% ipython --no-banner

In [1]: import numpy as np

In [2]: np.set_printoptions(precision=4, suppress=True, linewidth=200, floatmode="fixed")

In [3]: def rd(a):
   ...:     return np.round(a, 4) + 0
   ...: 

In [4]: M = np.loadtxt("m.csv", delimiter=",")

In [5]: rd(M)
Out[5]: 
array([[-0.6827,  0.1621, -0.0534, -0.4990,  0.2699, -0.3991,  0.1537],
       [-0.0402, -0.4531,  0.1506, -0.0356, -0.3947, -0.0571,  0.7811],
       [-0.4016, -0.5612, -0.5817,  0.0544, -0.1920,  0.2187, -0.3126],
       [ 0.3614,  0.2204, -0.3512, -0.5330, -0.5784, -0.2532, -0.1210],
       [-0.4016,  0.5998, -0.1464,  0.4621, -0.4493,  0.1298,  0.1590],
       [ 0.0000, -0.1873,  0.0757,  0.4547, -0.1265, -0.8276, -0.2269],
       [ 0.2811,  0.1007, -0.6968,  0.2061,  0.4266, -0.1539,  0.4209]])

In [6]: vec = np.array([-1, 0, 8, 4, 9, -7, 7])

In [7]: target = M @ vec

In [8]: rd(target)
Out[8]: array([ 4.5582,  3.4166, -9.4824, -9.5834, -2.7614,  5.4911,  2.8311])

In [9]: rd(np.linalg.solve(M.T, M[0]))
Out[9]: array([1.0000, 0.0000, 0.0000, 0.0000, 0.0000, 0.0000, 0.0000])

In [10]: rd(np.linalg.norm(M, axis=0))
Out[10]: array([1.0000, 1.0000, 1.0000, 1.0000, 1.0000, 1.0000, 1.0000])

In [11]: np.allclose(M @ M.T, M.T @ M)
Out[11]: True

In [12]: np.allclose(M, M.T)
Out[12]: False

In [13]: rd(np.linalg.det(M))
Out[13]: np.float64(1.0)

In [14]: data = np.load("run4.npy")

In [15]: data
Out[15]: 
array([[-1.0200,  0.9800, -1.7400, -0.4300,  1.1800,  1.7300, -1.6400,  1.5100,  0.5800, -2.0300, -0.1800,  1.0400,  3.2200],
       [-0.1200, -1.5800, -0.7400,  1.7200,  1.9600,  0.5200,  0.9800,  0.0600, -0.7200,  0.7000,  1.4600, -1.2600, -0.0600],
       [ 4.4600,  1.0000, -0.2600,  1.1500,  0.2300,  1.0600,  1.7500, -2.1200, -1.1700,  2.8300,  1.7000, -0.4300, -0.8200],
       [-1.5000,  1.4500,  0.3600,  1.0600,  0.5600, -0.0200, -0.1600, -1.2700, -0.2500, -0.0100, -0.7800,  0.7000,  0.3500],
       [ 0.2200,  0.3400,  0.0700, -0.4700, -0.4500, -0.0200, -0.2400,  0.0800,  0.1800, -0.1700, -0.2500,  0.2800,  0.1000]])

In [16]: Uu, s, VT = np.linalg.svd(data)

In [17]: vecs = VT[:(s > 1e-8).sum()]

In [18]: rng = np.random.default_rng(72376)

In [19]: vec = data[2] + 5 * data[4] + rng.integers(2) * np.eye(13)[3]

In [20]: rd(vec)
Out[20]: array([ 5.5600,  2.7000,  0.0900, -0.2000, -2.0200,  0.9600,  0.5500, -1.7200, -0.2700,  1.9800,  0.4500,  0.9700, -0.3200])

In [21]: np.linalg.matrix_rank(np.vstack([data, vec]))
Out[21]: np.int64(5)

In [22]: rd(np.linalg.norm(vec - vecs.T @ vecs @ vec))
Out[22]: np.float64(0.7924)
